$ python3 -q
>>> import numpy as np
>>> np.set_printoptions(suppress=True, linewidth=140)
>>> M = np.array([[-2.2, -0.4, -1.5],
...     [-0.4, -0.1, 0.2],
...     [-2.3, -0.3, -1.5],
...     [-5.7, -0.5, -3.2],
...     [-5.6, -0.4, -3.8],
...     [-5.3, -1.2, -3.9],
...     [-3.8, 0.2, -2.2],
...     [-3.4, -0.6, -2.2],
...     [-5.1, -0.5, -4.1],
...     [-1.2, 0.2, -0.5],
...     [-3.2, -0.7, -2.8],
...     [-2.2, 0.1, -1.6],
...     [-1.2, -0.2, -0.7],
...     [-4.6, -0.3, -2.9],
...     [-0.1, -0.1, -0.4],
...     [-1.8, -0.3, -1.2],
...     [-4.7, -0.8, -3.2],
...     [-2.8, -0.4, -2.7]])
>>> Uu, sig, vt = np.linalg.svd(M)
>>> np.argmax(sig[:-1] / (sig[1:] + 1e-6)) + 1
np.int64(1)
>>> M2 = Uu[:, :1] @ np.diag(sig[:1]) @ vt[:1]
>>> np.linalg.matrix_rank(M, rtol=0.05)
np.int64(3)
>>> round(np.linalg.norm(M - M2, 2), 1), np.round(sig[1], 1)
(np.float64(1.5), np.float64(1.5))
>>> round(float(np.linalg.norm(M - M2) / np.linalg.norm(M)), 1)
0.1
>>> np.linalg.matrix_rank(M2)
np.int64(1)
>>> feats = np.load("m.npy")
>>> feats
array([[ 3,  1],
       [ 4,  2],
       [ 0, -2],
       [ 0, -2]])
>>> Q = feats.astype(float).copy()
>>> for j in range(2):
...     Q[:, j] -= Q[:, :j] @ (Q[:, :j].T @ Q[:, j])
...     Q[:, j] /= np.linalg.norm(Q[:, j])
... 
>>> np.round(Q.T @ feats, 1) + 0
array([[5. , 2.2],
       [0. , 2.9]])
>>> Q, R = np.linalg.qr(feats)
>>> np.allclose(R.T @ R, feats.T @ feats)
True
>>> Q.round(1)
array([[-0.6,  0.1],
       [-0.8, -0.1],
       [-0. ,  0.7],
       [-0. ,  0.7]])
>>> np.trace(Q @ Q.T)
np.float64(2.0)
>>> Q.shape, R.shape
((4, 2), (2, 2))
>>> gram = Q.T @ Q
>>> np.linalg.matrix_rank(gram)
np.int64(2)
>>> np.trace(gram), np.round((Q ** 2).sum(), 1)
(np.float64(2.0), np.float64(2.0))
>>> np.allclose(gram, gram.T)
True
>>> gram.round(1) + 0
array([[1., 0.],
       [0., 1.]])
>>> np.round(np.diag(gram), 1)
array([1., 1.])
>>> proj = feats @ np.linalg.solve(feats.T @ feats, feats.T)
>>> proj.round(1)
array([[ 0.4,  0.5,  0.1,  0.1],
       [ 0.5,  0.6, -0.1, -0.1],
       [ 0.1, -0.1,  0.5,  0.5],
       [ 0.1, -0.1,  0.5,  0.5]])
>>> np.allclose(proj @ proj, proj)
True
>>> np.round((np.eye(4) - proj) @ feats, 1) + 0
array([[0., 0.],
       [0., 0.],
       [0., 0.],
       [0., 0.]])
>>> np.trace(proj)
np.float64(2.0)
>>> np.round(np.linalg.eigvalsh(proj), 1) + 0
array([0., 0., 1., 1.])
>>> blk = np.stack([proj, 4 * proj, proj[::-1]])
>>> (blk @ proj.T).shape
(3, 4, 4)
>>> blk.shape
(3, 4, 4)
>>> np.round(blk.sum(axis=0), 1)
array([[1.9, 2.3, 0.9, 0.9],
       [2.4, 3.2, 0.2, 0.2],
       [0.9, 0.4, 2.4, 2.4],
       [0.8, 0.2, 2.5, 2.5]])
>>> J = np.load("block4.npy")
>>> print(J)
[[ 0  0  0  0  0]
 [ 0 -2  0  0  0]
 [ 0  0 -1  0  0]
 [ 0  0  0  1  0]
 [ 0  0  0  0 -2]]
>>> # equal to its transpose
>>> Uu, sig, vt = np.linalg.svd(J)
>>> evecs = vt[:(sig > 1e-8).sum()]
>>> rng = np.random.default_rng(59646)
>>> x = J[4] + -1 * J[2] + rng.integers(2) * np.eye(5)[3]
>>> x
array([ 0.,  0.,  1.,  0., -2.])
>>> print(np.linalg.matrix_rank(np.vstack([J, x])))
4
>>> np.diag(evecs.T @ evecs)
array([0., 1., 1., 1., 1.])
>>> np.allclose(evecs.T @ evecs @ x, x)
True
>>> M2 = np.array([[2, 3, 2, 1], [3, 1, 2, 5]])
>>> arr = M2.T @ M2
>>> arr
array([[13,  9, 10, 17],
       [ 9, 10,  8,  8],
       [10,  8,  8, 12],
       [17,  8, 12, 26]])
>>> x = np.array([3, -2, -1, 3])
>>> h = np.maximum(arr @ x, 0)
>>> arr * (h > 1e-9)[:, None]
array([[13,  9, 10, 17],
       [ 9, 10,  8,  8],
       [10,  8,  8, 12],
       [17,  8, 12, 26]])
>>> print(h)
[ 62  23  42 101]
>>> np.maximum(arr @ (3 * x), 0)
array([186,  69, 126, 303])
>>> np.maximum(arr @ x, 0) - np.maximum(-arr @ x, 0)
array([ 62,  23,  42, 101])
>>> ang = np.radians(120)
>>> R = np.eye(4)
>>> R[2, 2] = R[3, 3] = np.cos(ang)
>>> R[2, 3], R[3, 2] = -np.sin(ang), np.sin(ang)
>>> R.round(1)
array([[ 1. ,  0. ,  0. ,  0. ],
       [ 0. ,  1. ,  0. ,  0. ],
       [ 0. ,  0. , -0.5, -0.9],
       [ 0. ,  0. ,  0.9, -0.5]])
>>> M2 = arr @ R.T
>>> np.round(np.abs(M2 - arr).max(axis=0), 1)
array([ 0. ,  0. , 40.5, 28.6])
>>> M2.round(1)
array([[ 13. ,   9. , -19.7,   0.2],
       [  9. ,  10. , -10.9,   2.9],
       [ 10. ,   8. , -14.4,   0.9],
       [ 17. ,   8. , -28.5,  -2.6]])
>>> round(float(np.linalg.det(R)), 1), round(float(np.trace(R)), 1)
(1.0, 1.0)
>>> np.allclose(arr @ arr.T, M2 @ M2.T)
True
>>> np.allclose(np.linalg.norm(arr, axis=1), np.linalg.norm(M2, axis=1))
True
>>> print(np.linalg.matrix_rank(arr, rtol=0.1))
2
>>> round(float(np.linalg.norm(arr, 2) / np.linalg.norm(arr)), 1)
1.0
>>> np.round(arr @ np.linalg.pinv(arr) @ arr, 1)
array([[13.,  9., 10., 17.],
       [ 9., 10.,  8.,  8.],
       [10.,  8.,  8., 12.],
       [17.,  8., 12., 26.]])
>>> round(np.trace(np.linalg.pinv(arr) @ arr), 1)
np.float64(2.0)
>>> vals, evecs = np.linalg.eigh(arr)
>>> x = np.array([-1, -1, 3, 3])
>>> np.round(evecs * np.maximum(vals, 0) @ evecs.T, 1)
array([[13.,  9., 10., 17.],
       [ 9., 10.,  8.,  8.],
       [10.,  8.,  8., 12.],
       [17.,  8., 12., 26.]])
>>> (np.sign(evecs[:, -1].round(6)) == np.sign(evecs[0, -1].round(6))).astype(int)
array([1, 1, 1, 1])
>>> np.abs(arr).sum(axis=1).max(), round(float(np.abs(vals).max()), 1)
(np.int64(63), 49.3)
>>> W0 = np.load("sample7.npy")
>>> W0
array([[ 4, -3,  5,  2, -3],
       [-7, -9,  6, -3, -3],
       [ 0, -4,  7, -3,  7],
       [-1, -4, -1,  1, -4],
       [-6, -3,  9,  1,  0]])
>>> np.round(np.linalg.eigvals(W0).sum().real, 1)
np.float64(3.0)
>>> np.round(np.linalg.det(W0.T), 1)
np.float64(11002.0)
>>> np.kron(np.eye(2, dtype=int), W0)
array([[ 4, -3,  5,  2, -3,  0,  0,  0,  0,  0],
       [-7, -9,  6, -3, -3,  0,  0,  0,  0,  0],
       [ 0, -4,  7, -3,  7,  0,  0,  0,  0,  0],
       [-1, -4, -1,  1, -4,  0,  0,  0,  0,  0],
       [-6, -3,  9,  1,  0,  0,  0,  0,  0,  0],
       [ 0,  0,  0,  0,  0,  4, -3,  5,  2, -3],
       [ 0,  0,  0,  0,  0, -7, -9,  6, -3, -3],
       [ 0,  0,  0,  0,  0,  0, -4,  7, -3,  7],
       [ 0,  0,  0,  0,  0, -1, -4, -1,  1, -4],
       [ 0,  0,  0,  0,  0, -6, -3,  9,  1,  0]])
>>> def softmax(z):
...     e = np.exp(z - z.max(axis=-1, keepdims=True))
...     return e / e.sum(axis=-1, keepdims=True)
... 
>>> np.round(softmax(W0[3] + 2), 1) + 0
array([0.1, 0. , 0.1, 0.8, 0. ])
>>> S = W0 @ W0.T / np.sqrt(5)
>>> np.round(softmax(S)[3] @ W0, 1)
array([-7. , -9. ,  5.9, -3. , -3. ])
>>> print(np.round(softmax(S + np.triu(np.full(S.shape, -np.inf), 1)), 1) + 0)
[[1. 0. 0. 0. 0.]
 [0. 1. 0. 0. 0.]
 [0. 0. 1. 0. 0.]
 [0. 1. 0. 0. 0.]
 [0. 0. 0. 0. 1.]]
